>>> import numpy as np
>>> np.set_printoptions(precision=2, suppress=True, linewidth=140)
>>> rnd = lambda a: np.round(a, 2) + 0
>>> F = np.array([[1, 5, 2], [2, 0, 2], [0, 4, 0]])
>>> F[:, 0] = -2 * F[:, 1]
>>> F
array([[-10,   5,   2],
       [  0,   0,   2],
       [ -8,   4,   0]])
>>> left, s, VT = np.linalg.svd(F)
>>> np.argmax(s[:-1] / (s[1:] + 1e-6)) + 1
np.int64(2)
>>> rnd(s)
array([14.41,  2.34,  0.  ])
>>> M2 = left[:, :2] @ np.diag(s[:2]) @ VT[:2]
>>> np.linalg.matrix_rank(F, rtol=0.05)
np.int64(2)
>>> rnd(np.linalg.norm(F - M2, 2)), rnd(s[2])
(np.float64(0.0), np.float64(0.0))
>>> rnd(np.linalg.norm(F - M2) / np.linalg.norm(F))
np.float64(0.0)
>>> left, s, VT = np.linalg.svd(F)
>>> evecs = VT[:(s > 1e-8).sum()]
>>> rng = np.random.default_rng(441)
>>> x = F[0] + -1 * F[2] + rng.integers(2) * np.eye(3)[0]
>>> x
array([-1.,  1.,  2.])
>>> rnd(np.linalg.norm(x - evecs.T @ evecs @ x))
np.float64(0.45)
>>> rnd(evecs.T @ evecs)
array([[ 0.8, -0.4,  0. ],
       [-0.4,  0.2,  0. ],
       [ 0. ,  0. ,  1. ]])
>>> np.allclose(evecs.T @ evecs @ x, x)
False
>>> feats = np.array([[0, 1, 1, 0], [-1, 0, 1, 0], [-1, -1, 0, 1], [0, 0, -1, 0]])
>>> feats
array([[ 0,  1,  1,  0],
       [-1,  0,  1,  0],
       [-1, -1,  0,  1],
       [ 0,  0, -1,  0]])
>>> left, s, VT = np.linalg.svd(feats, full_matrices=False)
>>> np.allclose(left * s @ VT, feats)
True
>>> rnd(left.T @ feats @ VT.T)
array([[1.93, 0.  , 0.  , 0.  ],
       [0.  , 1.93, 0.  , 0.  ],
       [0.  , 0.  , 0.52, 0.  ],
       [0.  , 0.  , 0.  , 0.52]])
>>> left.shape, s.shape, VT.shape
((4, 4), (4,), (4, 4))
>>> rnd(np.sqrt((s ** 2).sum())), rnd(np.linalg.norm(feats))
(np.float64(2.83), np.float64(2.83))
>>> rnd(np.cumsum(s ** 2) / np.sum(s ** 2))
array([0.47, 0.93, 0.97, 1.  ])
>>> (s > 1e-8).sum()
np.int64(4)
>>> rnd(s)
array([1.93, 1.93, 0.52, 0.52])
>>> rnd(VT @ VT.T)
array([[1., 0., 0., 0.],
       [0., 1., 0., 0.],
       [0., 0., 1., 0.],
       [0., 0., 0., 1.]])
>>> rnd(left.T @ left)
array([[1., 0., 0., 0.],
       [0., 1., 0., 0.],
       [0., 0., 1., 0.],
       [0., 0., 0., 1.]])
>>> x = np.array([-5, -1, 3, 3])
>>> rhs = feats @ x
>>> c, lr = np.zeros(4), 1 / np.linalg.norm(feats, 2) ** 2
>>> for i in range(12):
...     c -= lr * feats.T @ (feats @ c - rhs)
...     if i % 2 == 0: print(i, round(np.linalg.norm(feats @ c - rhs), 2))
... 
0 0.64
2 0.55
4 0.48
6 0.41
8 0.35
10 0.31
>>> rnd(np.linalg.cond(feats))
np.float64(3.73)
>>> def softmax(z):
...     e = np.exp(z - z.max(axis=-1, keepdims=True))
...     return e / e.sum(axis=-1, keepdims=True)
... 
>>> rnd(softmax(10 * feats[2]))
array([0., 0., 0., 1.])
>>> rnd(softmax(feats[2]))
array([0.08, 0.08, 0.22, 0.61])
>>> rnd(softmax(feats[2] + 5))
array([0.08, 0.08, 0.22, 0.61])
>>> S = feats @ feats.T / np.sqrt(4)
>>> rnd(softmax(S))
array([[0.49, 0.3 , 0.11, 0.11],
       [0.25, 0.41, 0.25, 0.09],
       [0.08, 0.21, 0.58, 0.13],
       [0.16, 0.16, 0.26, 0.43]])
>>> softmax(S).round(6).argmax(axis=1)
array([0, 1, 2, 3])
>>> m1 = np.load("w.npy")
>>> m1
array([[0, 0, 0, 0],
       [2, 0, 0, 0],
       [0, 0, 0, 0],
       [0, 0, 2, 0]])
>>> # columns 1 and 3 are equal
>>> np.linalg.matrix_power(m1 - np.diag(np.diag(m1)), 4)
array([[0, 0, 0, 0],
       [0, 0, 0, 0],
       [0, 0, 0, 0],
       [0, 0, 0, 0]])
>>> np.argsort(-np.linalg.norm(m1, axis=0).round(6), kind="stable")[:3]
array([0, 2, 1])
>>> [round(float(x), 2) for x in np.linalg.svd(m1, compute_uv=False)[:3]]
[2.0, 2.0, 0.0]
>>> rnd(np.linalg.norm(m1, 2) / np.linalg.norm(m1))
np.float64(0.71)
>>> np.linalg.cond(m1) > 100
np.True_
>>> left, s, VT = np.linalg.svd(m1)
>>> evecs = VT[:(s > 1e-8).sum()]
>>> x = m1[2] + 2 * m1[0] + rng.integers(2) * np.eye(4)[0]
>>> x
array([0., 0., 0., 0.])
>>> np.linalg.matrix_rank(np.vstack([m1, x]))
np.int64(2)
>>> rank = np.linalg.matrix_rank(m1)
>>> rank
np.int64(2)
>>> ns = np.linalg.svd(m1)[2][rank:].T
>>> [int(np.linalg.matrix_rank(np.delete(m1, i, axis=0))) for i in range(4)]
[2, 1, 2, 1]
>>> m1 @ ns
array([[0., 0.],
       [0., 0.],
       [0., 0.],
       [0., 0.]])
>>> left, s, VT = np.linalg.svd(m1)
>>> np.argmax(s[:-1] / (s[1:] + 1e-6)) + 1
np.int64(2)
>>> M2 = left[:, :2] @ np.diag(s[:2]) @ VT[:2]
>>> M2
array([[0., 0., 0., 0.],
       [2., 0., 0., 0.],
       [0., 0., 0., 0.],
       [0., 0., 2., 0.]])
>>> rnd(np.linalg.norm(m1 - M2) / np.linalg.norm(m1))
np.float64(0.0)
>>> np.linalg.matrix_rank(M2)
np.int64(2)
>>> M2 = np.array([[6, 6, 0]])
>>> E = M2.T @ M2
>>> E
array([[36, 36,  0],
       [36, 36,  0],
       [ 0,  0,  0]])
>>> # row 1 repeats row 0
>>> left, s, VT = np.linalg.svd(E)
>>> np.argmax(s[:-1] / (s[1:] + 1e-6)) + 1
np.int64(1)
>>> M2 = left[:, :1] @ np.diag(s[:1]) @ VT[:1]
>>> rnd(M2)
array([[36., 36.,  0.],
       [36., 36.,  0.],
       [ 0.,  0.,  0.]])
>>> rnd(np.linalg.norm(E - M2) / np.linalg.norm(E))
np.float64(0.0)
>>> rnd(np.linalg.norm(E - M2, 2)), rnd(s[1])
(np.float64(0.0), np.float64(0.0))
>>> np.linalg.matrix_rank(M2)
np.int64(1)
>>> J = np.loadtxt("block14.csv", delimiter=",")
>>> rnd(J)
array([[ 14.38,  -2.26, -13.72],
       [ -1.4 ,  -9.53,  17.53],
       [-13.78,   1.4 ,  14.42],
       [ 13.26,  -0.7 , -14.95],
       [ 16.41,  -6.26,  -9.56],
       [ 14.39, -13.18,   4.39],
       [-16.35,   6.08,   9.78],
       [-12.71,  13.65,  -7.22],
       [ -2.27,  11.45, -16.24],
       [  6.24, -12.94,  13.91],
       [-14.28,  13.23,  -4.61],
       [ 14.23, -13.24,   4.69],
       [ 16.9 ,  -9.85,  -4.19]])
>>> T = np.stack([J, -1 * J, J[::-1]])
>>> (T @ J.T).shape
(3, 13, 13)
>>> np.linalg.matrix_rank(T)
array([2, 2, 2])
>>> rnd(T.sum(axis=0))
array([[ 16.9 ,  -9.85,  -4.19],
       [ 14.23, -13.24,   4.69],
       [-14.28,  13.23,  -4.61],
       [  6.24, -12.94,  13.91],
       [ -2.27,  11.45, -16.24],
       [-12.71,  13.65,  -7.22],
       [-16.35,   6.08,   9.78],
       [ 14.39, -13.18,   4.39],
       [ 16.41,  -6.26,  -9.56],
       [ 13.26,  -0.7 , -14.95],
       [-13.78,   1.4 ,  14.42],
       [ -1.4 ,  -9.53,  17.53],
       [ 14.38,  -2.26, -13.72]])
>>> np.linalg.matrix_rank(T.reshape(3, -1))
np.int64(2)
>>> rnd(np.linalg.norm(T, axis=(1, 2)))
array([72.11, 72.11, 72.11])
>>> rnd(J @ np.linalg.pinv(J) @ J)
array([[ 14.38,  -2.26, -13.72],
       [ -1.4 ,  -9.53,  17.53],
       [-13.78,   1.4 ,  14.42],
       [ 13.26,  -0.7 , -14.95],
       [ 16.41,  -6.26,  -9.56],
       [ 14.39, -13.18,   4.39],
       [-16.35,   6.08,   9.78],
       [-12.71,  13.65,  -7.22],
       [ -2.27,  11.45, -16.24],
       [  6.24, -12.94,  13.91],
       [-14.28,  13.23,  -4.61],
       [ 14.23, -13.24,   4.69],
       [ 16.9 ,  -9.85,  -4.19]])
>>> labels = J[:, 2] > np.median(J[:, 2])
>>> u = J[labels].mean(axis=0) - J[~labels].mean(axis=0)
>>> np.argsort(-np.abs(u).round(6), kind="stable")
array([2, 1, 0])
>>> (((J - J.mean(axis=0)) @ u > 0) == labels).mean()
np.float64(1.0)
>>> ((J - J.mean(axis=0)) @ u > 0).astype(int)
array([0, 1, 1, 0, 0, 1, 1, 0, 0, 1, 0, 1, 0])
>>> rnd(u)
array([-3.97, -9.65, 20.86])
>>> labels.astype(int)
array([0, 1, 1, 0, 0, 1, 1, 0, 0, 1, 0, 1, 0])
>>> C2 = J.T @ J
>>> rnd(np.diag(C2))
array([2215.96, 1280.37, 1703.67])
>>> rnd(C2)
array([[ 2215.96, -1263.44,  -595.4 ],
       [-1263.44,  1280.37,  -590.31],
       [ -595.4 ,  -590.31,  1703.67]])
>>> np.linalg.matrix_rank(C2)
np.int64(2)
>>> M2 = J + rng.integers(-2, 3, (13, 2)) @ rng.integers(-2, 3, (2, 3))
>>> rnd(M2)
array([[ 18.38,  -0.26, -11.72],
       [ -5.4 , -11.53,  15.53],
       [-11.78,   1.4 ,  12.42],
       [ 11.26,  -1.7 , -15.95],
       [ 16.41,  -5.26,  -6.56],
       [  9.39, -16.18,   0.39],
       [-14.35,   8.08,  13.78],
       [-13.71,  13.65,  -6.22],
       [ -7.27,   8.45, -20.24],
       [  7.24, -12.94,  12.91],
       [-10.28,  15.23,  -2.61],
       [ 11.23, -15.24,   1.69],
       [ 13.9 , -11.85,  -7.19]])
>>> rnd(np.linalg.svd(M2 - J, compute_uv=False))
array([15.61,  4.92,  0.  ])
>>> rnd(M2 - J)
array([[ 4.,  2.,  2.],
       [-4., -2., -2.],
       [ 2.,  0., -2.],
       [-2., -1., -1.],
       [ 0.,  1.,  3.],
       [-5., -3., -4.],
       [ 2.,  2.,  4.],
       [-1.,  0.,  1.],
       [-5., -3., -4.],
       [ 1.,  0., -1.],
       [ 4.,  2.,  2.],
       [-3., -2., -3.],
       [-3., -2., -3.]])
>>> rnd(np.abs(M2 - J).sum(axis=1))
array([ 8.,  8.,  4.,  4.,  4., 12.,  8.,  2., 12.,  2.,  8.,  8.,  8.])
>>> W0 = np.loadtxt("layer8.csv", delimiter=",")
>>> W0
array([[0., 2., 1.],
       [0., 2., 1.],
       [0., 6., 3.],
       [0., 0., 0.],
       [0., 2., 1.],
       [0., 2., 1.],
       [0., 0., 0.],
       [0., 2., 1.],
       [0., 0., 0.],
       [0., 6., 3.],
       [0., 6., 3.],
       [0., 4., 2.],
       [0., 0., 0.],
       [0., 0., 0.],
       [0., 0., 0.],
       [0., 4., 2.],
       [0., 0., 0.],
       [0., 6., 3.],
       [0., 2., 1.],
       [0., 0., 0.],
       [0., 2., 1.]])
>>> # rows 0 and 1 are equal
>>> np.unique(E.round(6), axis=0).shape
(2, 3)
>>> np.allclose(E[:-1].T @ np.linalg.lstsq(E[:-1].T, E[-1])[0], E[-1])
True
>>> np.abs(np.diag(np.linalg.qr(E)[1])) > 1e-9
array([ True, False, False])
>>> M2 = np.array([[1, 2], [0, 0], [0, 2]])
>>> np.vstack([W0, M2.T]).shape
(23, 3)
>>> np.einsum("ij,ij->i", W0, W0)
array([ 5.,  5., 45.,  0.,  5.,  5.,  0.,  5.,  0., 45., 45., 20.,  0.,  0.,  0., 20.,  0., 45.,  5.,  0.,  5.])
>>> np.linalg.matrix_rank(W0 @ M2)
np.int64(1)
>>> np.einsum("ij->j", W0)
array([ 0., 46., 23.])
>>> np.linalg.matrix_rank(np.vstack([W0, M2.T]))
np.int64(3)
>>> W0 @ M2
array([[0., 2.],
       [0., 2.],
       [0., 6.],
       [0., 0.],
       [0., 2.],
       [0., 2.],
       [0., 0.],
       [0., 2.],
       [0., 0.],
       [0., 6.],
       [0., 6.],
       [0., 4.],
       [0., 0.],
       [0., 0.],
       [0., 0.],
       [0., 4.],
       [0., 0.],
       [0., 6.],
       [0., 2.],
       [0., 0.],
       [0., 2.]])
>>> left, s, VT = np.linalg.svd(W0)
>>> np.argmax(s[:-1] / (s[1:] + 1e-6)) + 1
np.int64(1)
>>> rnd(s)
array([15.97,  0.  ,  0.  ])
>>> M2 = left[:, :1] @ np.diag(s[:1]) @ VT[:1]
>>> rnd(np.linalg.norm(W0 - M2, 2)), rnd(s[1])
(np.float64(0.0), np.float64(0.0))
>>> rnd(M2)
array([[0., 2., 1.],
       [0., 2., 1.],
       [0., 6., 3.],
       [0., 0., 0.],
       [0., 2., 1.],
       [0., 2., 1.],
       [0., 0., 0.],
       [0., 2., 1.],
       [0., 0., 0.],
       [0., 6., 3.],
       [0., 6., 3.],
       [0., 4., 2.],
       [0., 0., 0.],
       [0., 0., 0.],
       [0., 0., 0.],
       [0., 4., 2.],
       [0., 0., 0.],
       [0., 6., 3.],
       [0., 2., 1.],
       [0., 0., 0.],
       [0., 2., 1.]])
>>> np.linalg.matrix_rank(W0, rtol=0.05)
np.int64(1)
>>> np.linalg.matrix_rank(M2)
np.int64(1)
>>> rnd(np.linalg.norm(W0 - M2) / np.linalg.norm(W0))
np.float64(0.0)
>>> rnd(np.abs(W0 - M2).max())
np.float64(0.0)
>>> A = np.load("case6.npy")
>>> A
array([[ 1., -3.],
       [-3.,  1.]])
>>> # symmetric, so the eigenvalues are real
>>> M2 = F / np.linalg.norm(F, axis=1, keepdims=True)
>>> C2 = M2 @ M2.T
>>> rnd(C2[2])
array([0.98, 0.  , 1.  ])
>>> np.argwhere(np.triu(np.abs(C2) > 0.95, 1))
array([[0, 2]])
>>> np.degrees(np.arccos(np.clip(C2[2, 1], -1, 1)))
np.float64(90.0)
>>> data = np.eye(2, dtype=int)[rng.permutation(2)]
>>> data
array([[1, 0],
       [0, 1]])
>>> data[:, 0] @ data[:, 1]
np.int64(0)
>>> data.T @ data
array([[1, 0],
       [0, 1]])
>>> data @ data
array([[1, 0],
       [0, 1]])
>>> np.flatnonzero(np.linalg.matrix_power((data != 0) + (data.T != 0) + np.eye(2), 2)[0])
array([0])
>>> rnd(np.sort(np.linalg.eigvals(data).real))
array([1., 1.])
>>> (data != 0).astype(int)
array([[1, 0],
       [0, 1]])
>>> (np.linalg.matrix_power((data != 0) + (data.T != 0) + np.eye(2), 2) > 0).astype(int)
array([[1, 0],
       [0, 1]])
>>> Q = data.astype(float).copy()
>>> for j in range(2):
...     Q[:, j] -= Q[:, :j] @ (Q[:, :j].T @ Q[:, j])
...     Q[:, j] /= np.linalg.norm(Q[:, j])
... 
>>> Q.T @ Q
array([[1., 0.],
       [0., 1.]])
